$ ipython --no-banner

In [1]: import numpy as np

In [2]: np.set_printoptions(precision=2, suppress=True, linewidth=160)

In [3]: M = np.array([[-2, 3, 0, 0], [0, 0, 0, 0], [0, 0, -2, 3], [0, 0, 0, 0]])

In [4]: np.linalg.matrix_rank(M, rtol=0.1)
Out[4]: np.int64(2)

In [5]: [round(float(x), 2) for x in np.linalg.svd(M, compute_uv=False)[:3]]
Out[5]: [3.61, 3.61, 0.0]

In [6]: np.round(np.linalg.norm(M, 2) / np.linalg.norm(M), 2)
Out[6]: np.float64(0.71)

In [7]: np.argsort(-np.linalg.norm(M, axis=0).round(6), kind="stable")[:3]
Out[7]: array([1, 3, 0])

In [8]: A = np.load("x.npy")

In [9]: A
Out[9]: 
array([[ 0.49,  0.22,  0.37,  0.49,  0.01,  0.2 ,  0.35, -0.47,  0.03,  0.06,  0.33],
       [ 0.86,  0.06,  1.55,  0.89,  0.54, -0.6 , -0.52, -0.45, -0.39,  0.16,  0.58],
       [-0.96,  0.05,  0.15, -0.21, -0.2 ,  0.26, -0.23,  0.57, -0.77,  0.08, -0.52],
       [-1.12, -0.09, -0.53, -0.29,  0.75,  0.09,  0.65, -0.26, -0.67,  0.53,  0.19],
       [ 0.11,  0.14,  0.61,  0.29,  0.19, -0.26,  0.34, -0.03, -0.55, -0.1 ,  0.25],
       [-0.04, -0.09,  0.38,  0.27,  0.53, -0.13, -0.12, -0.26, -0.61,  0.24,  0.14],
       [ 0.24, -0.39,  0.13, -0.24,  0.07, -0.31, -0.32,  0.06,  0.25, -0.13, -0.53],
       [ 0.67,  0.26,  0.51,  0.62,  0.04, -0.32, -0.1 ,  0.28,  0.1 , -0.15,  0.03],
       [ 0.  , -0.11,  0.41, -0.32,  0.23,  0.17, -0.26, -0.28, -0.38,  0.01, -0.09]])

In [10]: round(A[6] @ A[8], 2)
Out[10]: np.float64(0.15)

In [11]: round(float(np.linalg.norm(A[6], 1)), 2), round(np.linalg.norm(A[6], np.inf), 2)
Out[11]: (2.67, np.float64(0.53))

In [12]: np.linalg.norm(A, axis=1)
Out[12]: array([1.08, 2.36, 1.53, 1.86, 1.04, 1.03, 0.92, 1.18, 0.81])

In [13]: round(np.linalg.norm(A[6] - A[8]), 2)
Out[13]: np.float64(1.1)

In [14]: np.linalg.norm(A, axis=1).argmax()
Out[14]: np.int64(1)

In [15]: round(np.linalg.norm(A) ** 2 / np.linalg.norm(A, 2) ** 2, 2)
Out[15]: np.float64(1.96)

In [16]: np.round(np.linalg.norm(A, "nuc"), 2)
Out[16]: np.float64(9.58)

In [17]: round(np.linalg.norm(A, 1), 2), round(np.linalg.norm(A, np.inf), 2)
Out[17]: (np.float64(4.64), np.float64(6.6))

In [18]: W1 = np.array([[8, -1],
    ...:     [-8, 4],
    ...:     [-9, -1],
    ...:     [7, -1],
    ...:     [5, 3],
    ...:     [6, 8],
    ...:     [2, 4],
    ...:     [3, -3],
    ...:     [0, 6],
    ...:     [0, 0],
    ...:     [-9, -5]])

In [19]: c = np.array([1, 1])

In [20]: act = np.maximum(A @ W1 + c, 0)

In [21]: np.linalg.matrix_rank(act)
Out[21]: np.int64(2)

In [22]: basis = np.array([[-1, -5, -2], [3, -2, -5]])

In [23]: W1 @ basis
Out[23]: 
array([[-11, -38, -11],
       [ 20,  32,  -4],
       [  6,  47,  23],
       [-10, -33,  -9],
       [  4, -31, -25],
       [ 18, -46, -52],
       [ 10, -18, -24],
       [-12,  -9,   9],
       [ 18, -12, -30],
       [  0,   0,   0],
       [ -6,  55,  43]])

In [24]: np.count_nonzero(A)
Out[24]: np.int64(98)

In [25]: np.zeros(9, 11)
Traceback (most recent call last):
  Cell In[25], line 1
    np.zeros(9, 11)
TypeError: Cannot interpret '11' as a data type


In [26]: A[9]
Traceback (most recent call last):
  Cell In[26], line 1
    A[9]
IndexError: index 9 is out of bounds for axis 0 with size 9


In [27]: A.sum(axis=0)
Out[27]: array([ 0.25,  0.05,  3.58,  1.5 ,  2.16, -0.9 , -0.21, -0.84, -2.99,  0.7 ,  0.38])

In [28]: np.linalg.matrix_rank(A)
Out[28]: np.int64(9)

In [29]: def softmax(z):
    ...:     e = np.exp(z - z.max(axis=-1, keepdims=True))
    ...:     return e / e.sum(axis=-1, keepdims=True)
    ...: 

In [30]: softmax(A[7])
Out[30]: array([0.14, 0.09, 0.12, 0.14, 0.08, 0.05, 0.07, 0.1 , 0.08, 0.06, 0.07])

In [31]: softmax(A[7] + 2)
Out[31]: array([0.14, 0.09, 0.12, 0.14, 0.08, 0.05, 0.07, 0.1 , 0.08, 0.06, 0.07])

In [32]: att = A @ A.T / np.sqrt(11)

In [33]: softmax(att)[7] @ A
Out[33]: array([ 0.2 ,  0.03,  0.54,  0.28,  0.24, -0.16, -0.07, -0.12, -0.29,  0.05,  0.1 ])

In [34]: softmax(att).round(6).argmax(axis=1)
Out[34]: array([1, 1, 2, 3, 1, 1, 6, 1, 1])

In [35]: softmax(att)
Out[35]: 
array([[0.14, 0.16, 0.07, 0.09, 0.12, 0.11, 0.09, 0.12, 0.1 ],
       [0.1 , 0.34, 0.04, 0.04, 0.11, 0.11, 0.07, 0.12, 0.08],
       [0.08, 0.07, 0.21, 0.14, 0.1 , 0.11, 0.1 , 0.08, 0.11],
       [0.08, 0.06, 0.13, 0.27, 0.1 , 0.12, 0.08, 0.06, 0.1 ],
       [0.11, 0.16, 0.09, 0.1 , 0.13, 0.12, 0.08, 0.11, 0.1 ],
       [0.1 , 0.15, 0.1 , 0.11, 0.11, 0.13, 0.09, 0.1 , 0.11],
       [0.1 , 0.12, 0.11, 0.09, 0.1 , 0.11, 0.14, 0.12, 0.12],
       [0.12, 0.18, 0.08, 0.06, 0.12, 0.1 , 0.1 , 0.15, 0.09],
       [0.1 , 0.13, 0.11, 0.11, 0.11, 0.12, 0.11, 0.1 , 0.12]])

In [36]: W0 = np.load("w.npy")

In [37]: W0
Out[37]: 
array([[1, 0, 0, 0, 0, 0, 0, 0, 0, 0, 0, 0, 0],
       [0, 0, 0, 0, 0, 0, 0, 0, 0, 0, 0, 1, 0],
       [0, 0, 0, 0, 0, 0, 0, 0, 1, 0, 0, 0, 0],
       [0, 0, 0, 0, 0, 0, 0, 1, 0, 0, 0, 0, 0],
       [0, 0, 0, 1, 0, 0, 0, 0, 0, 0, 0, 0, 0],
       [0, 0, 0, 0, 1, 0, 0, 0, 0, 0, 0, 0, 0],
       [0, 0, 0, 0, 0, 1, 0, 0, 0, 0, 0, 0, 0],
       [0, 0, 0, 0, 0, 0, 0, 0, 0, 0, 1, 0, 0],
       [0, 0, 0, 0, 0, 0, 0, 0, 0, 0, 0, 0, 1],
       [0, 0, 0, 0, 0, 0, 1, 0, 0, 0, 0, 0, 0],
       [0, 0, 0, 0, 0, 0, 0, 0, 0, 1, 0, 0, 0],
       [0, 0, 1, 0, 0, 0, 0, 0, 0, 0, 0, 0, 0],
       [0, 1, 0, 0, 0, 0, 0, 0, 0, 0, 0, 0, 0]])

In [38]: rng = np.random.default_rng(4405)

In [39]: labels = rng.permutation(13)

In [40]: Y = W0[:, labels] * rng.choice([-1, 1], 13)

In [41]: Y
Out[41]: 
array([[0, 0, 0, 0, 1, 0, 0, 0, 0, 0, 0, 0, 0],
       [0, 0, 1, 0, 0, 0, 0, 0, 0, 0, 0, 0, 0],
       [0, 0, 0, 0, 0, 0, 0, 0, 1, 0, 0, 0, 0],
       [0, 1, 0, 0, 0, 0, 0, 0, 0, 0, 0, 0, 0],
       [1, 0, 0, 0, 0, 0, 0, 0, 0, 0, 0, 0, 0],
       [0, 0, 0, 0, 0, 1, 0, 0, 0, 0, 0, 0, 0],
       [0, 0, 0, 1, 0, 0, 0, 0, 0, 0, 0, 0, 0],
       [0, 0, 0, 0, 0, 0, 0, 0, 0, 0, 0, 0, 1],
       [0, 0, 0, 0, 0, 0, 0, 0, 0, 0, 1, 0, 0],
       [0, 0, 0, 0, 0, 0, 1, 0, 0, 0, 0, 0, 0],
       [0, 0, 0, 0, 0, 0, 0, 1, 0, 0, 0, 0, 0],
       [0, 0, 0, 0, 0, 0, 0, 0, 0, 0, 0, 1, 0],
       [0, 0, 0, 0, 0, 0, 0, 0, 0, 1, 0, 0, 0]])

In [42]: U, _, vt = np.linalg.svd(W0.T @ Y)

In [43]: labels
Out[43]: array([ 3,  7, 11,  5,  0,  4,  6,  9,  8,  1, 12,  2, 10])

In [44]: vec = np.array([6, 9, 1, 1, 3, 9, 1, 9, 0, 1, 9, 0, 9])

In [45]: target = W0 @ vec

In [46]: target
Out[46]: array([6, 0, 0, 9, 1, 3, 9, 9, 9, 1, 1, 1, 9])

In [47]: np.linalg.solve(W0, target)
Out[47]: array([6., 9., 1., 1., 3., 9., 1., 9., 0., 1., 9., 0., 9.])

In [48]: np.linalg.solve(W0, W0[:, 8])
Out[48]: array([0., 0., 0., 0., 0., 0., 0., 0., 1., 0., 0., 0., 0.])

In [49]: np.linalg.solve(W0, target + W0[:, 12])
Out[49]: array([ 6.,  9.,  1.,  1.,  3.,  9.,  1.,  9.,  0.,  1.,  9.,  0., 10.])

In [50]: np.linalg.solve(W0.T, W0[1])
Out[50]: array([0., 1., 0., 0., 0., 0., 0., 0., 0., 0., 0., 0., 0.])

In [51]: softmax(W0).sum(axis=1)
Out[51]: array([1., 1., 1., 1., 1., 1., 1., 1., 1., 1., 1., 1., 1.])

In [52]: att = W0 @ W0.T / np.sqrt(13)

In [53]: softmax(att).round(6).argmax(axis=1)
Out[53]: array([ 0,  1,  2,  3,  4,  5,  6,  7,  8,  9, 10, 11, 12])

In [54]: softmax(att)[8] @ W0
Out[54]: array([0.08, 0.08, 0.08, 0.08, 0.08, 0.08, 0.08, 0.08, 0.08, 0.08, 0.08, 0.08, 0.1 ])

In [55]: O, r_ = np.linalg.qr(W0)

In [56]: abs(r_[0, 0]), np.round(np.linalg.norm(W0[:, 0]), 2)
Out[56]: (np.float64(1.0), np.float64(1.0))

In [57]: O.shape, r_.shape
Out[57]: ((13, 13), (13, 13))

In [58]: np.abs(np.diag(r_))
Out[58]: array([1., 1., 1., 1., 1., 1., 1., 1., 1., 1., 1., 1., 1.])

In [59]: np.sort(np.linalg.eigvals(W0).real)
Out[59]: array([-0.9 , -0.9 , -0.81, -0.81, -0.22, -0.22,  0.31,  0.31,  0.62,  0.62,  1.  ,  1.  ,  1.  ])

In [60]: np.flatnonzero(np.linalg.matrix_power((W0 != 0) + (W0.T != 0) + np.eye(13), 13)[12])
Out[60]: array([ 1,  2,  8, 11, 12])

In [61]: round(float(np.linalg.det(W0)), 2)
Out[61]: 1.0

In [62]: E = np.load("m.npy")

In [63]: E
Out[63]: 
array([[-1,  0,  0,  5, -3, -2,  0,  0, -5,  0,  2],
       [ 0, -4,  5,  0,  0,  0, -2,  0,  0, -3,  0],
       [ 0,  2,  1,  0,  0,  0,  1,  0,  0, -2,  0],
       [ 4,  0,  0,  5,  1,  1,  0,  0, -2,  0,  0],
       [-4,  0,  0, -1,  2,  0,  0,  0, -4,  0, -4],
       [ 1,  0,  0, -4, -1, -4,  0,  0,  5,  0, -3],
       [ 0, -1, -2,  0,  0,  0,  4,  0,  0,  0,  0],
       [ 0,  0,  0,  0,  0,  0,  0, -2,  0,  0,  0],
       [-1,  0,  0,  4,  1, -1,  0,  0, -5,  0,  0],
       [ 0, -2, -1,  0,  0,  0,  5,  0,  0, -4,  0],
       [ 4,  0,  0, -5,  5, -1,  0,  0,  1,  0,  3]])

In [64]: round(np.abs(np.linalg.eigvals(E)).max(), 2)
Out[64]: np.float64(6.9)

In [65]: assert E == E.T
Traceback (most recent call last):
  Cell In[65], line 1
    assert E == E.T
ValueError: The truth value of an array with more than one element is ambiguous. Use a.any() or a.all()


In [66]: (E + E.T) / 2
Out[66]: 
array([[-1. ,  0. ,  0. ,  4.5, -3.5, -0.5,  0. ,  0. , -3. ,  0. ,  3. ],
       [ 0. , -4. ,  3.5,  0. ,  0. ,  0. , -1.5,  0. ,  0. , -2.5,  0. ],
       [ 0. ,  3.5,  1. ,  0. ,  0. ,  0. , -0.5,  0. ,  0. , -1.5,  0. ],
       [ 4.5,  0. ,  0. ,  5. ,  0. , -1.5,  0. ,  0. ,  1. ,  0. , -2.5],
       [-3.5,  0. ,  0. ,  0. ,  2. , -0.5,  0. ,  0. , -1.5,  0. ,  0.5],
       [-0.5,  0. ,  0. , -1.5, -0.5, -4. ,  0. ,  0. ,  2. ,  0. , -2. ],
       [ 0. , -1.5, -0.5,  0. ,  0. ,  0. ,  4. ,  0. ,  0. ,  2.5,  0. ],
       [ 0. ,  0. ,  0. ,  0. ,  0. ,  0. ,  0. , -2. ,  0. ,  0. ,  0. ],
       [-3. ,  0. ,  0. ,  1. , -1.5,  2. ,  0. ,  0. , -5. ,  0. ,  0.5],
       [ 0. , -2.5, -1.5,  0. ,  0. ,  0. ,  2.5,  0. ,  0. , -4. ,  0. ],
       [ 3. ,  0. ,  0. , -2.5,  0.5, -2. ,  0. ,  0. ,  0.5,  0. ,  3. ]])

In [67]: np.linalg.matrix_power(E, 2)
Out[67]: 
array([[ 44,   0,   0,   1,   9,  18,   0,   0,  24,   0,  22],
       [  0,  34,  -8,   0,   0,   0, -10,   0,   0,  14,   0],
       [  0,  -3,  11,   0,   0,   0,  -9,   0,   0,   0,   0],
       [ 15,   0,   0,  32,  -8,  -5,   0,   0, -19,   0,   1],
       [-20,   0,   0, -23,  -9,  15,   0,   0,  30,   0, -28],
       [-34,   0,   0,  37, -15,   8,   0,   0, -41,   0,   9],
       [  0,  -4, -15,   0,   0,   0,  16,   0,   0,   7,   0],
       [  0,   0,   0,   0,   0,   0,   0,   4,   0,   0,   0],
       [ 17,   0,   0,  -2,   5,  15,   0,   0,  13,   0,  -3],
       [  0,   9, -17,   0,   0,   0,   3,   0,   0,  24,   0],
       [-34,   0,   0, -17,  10, -13,   0,   0, -37,   0,   0]])

In [68]: data = np.array([[-3, 3, 0, 3, -3],
    ...:     [-2, -1, -3, 3, -1],
    ...:     [0, -3, -3, 2, 2],
    ...:     [-1, 0, -3, -1, -3],
    ...:     [2, -1, 1, 2, -3]])

In [69]: data[:, 3] = 2 * data[:, 2]

In [70]: data
Out[70]: 
array([[-3,  3,  0,  0, -3],
       [-2, -1, -3, -6, -1],
       [ 0, -3, -3, -6,  2],
       [-1,  0, -3, -6, -3],
       [ 2, -1,  1,  2, -3]])

In [71]: f, r1 = data[0], data[1]

In [72]: f @ f
Out[72]: np.int64(27)

In [73]: pr = (f @ r1) / (f @ f) * f

In [74]: r1 - pr
Out[74]: array([-1.33, -1.67, -3.  , -6.  , -0.33])

In [75]: np.linalg.matrix_rank(np.outer(f, r1))
Out[75]: np.int64(1)
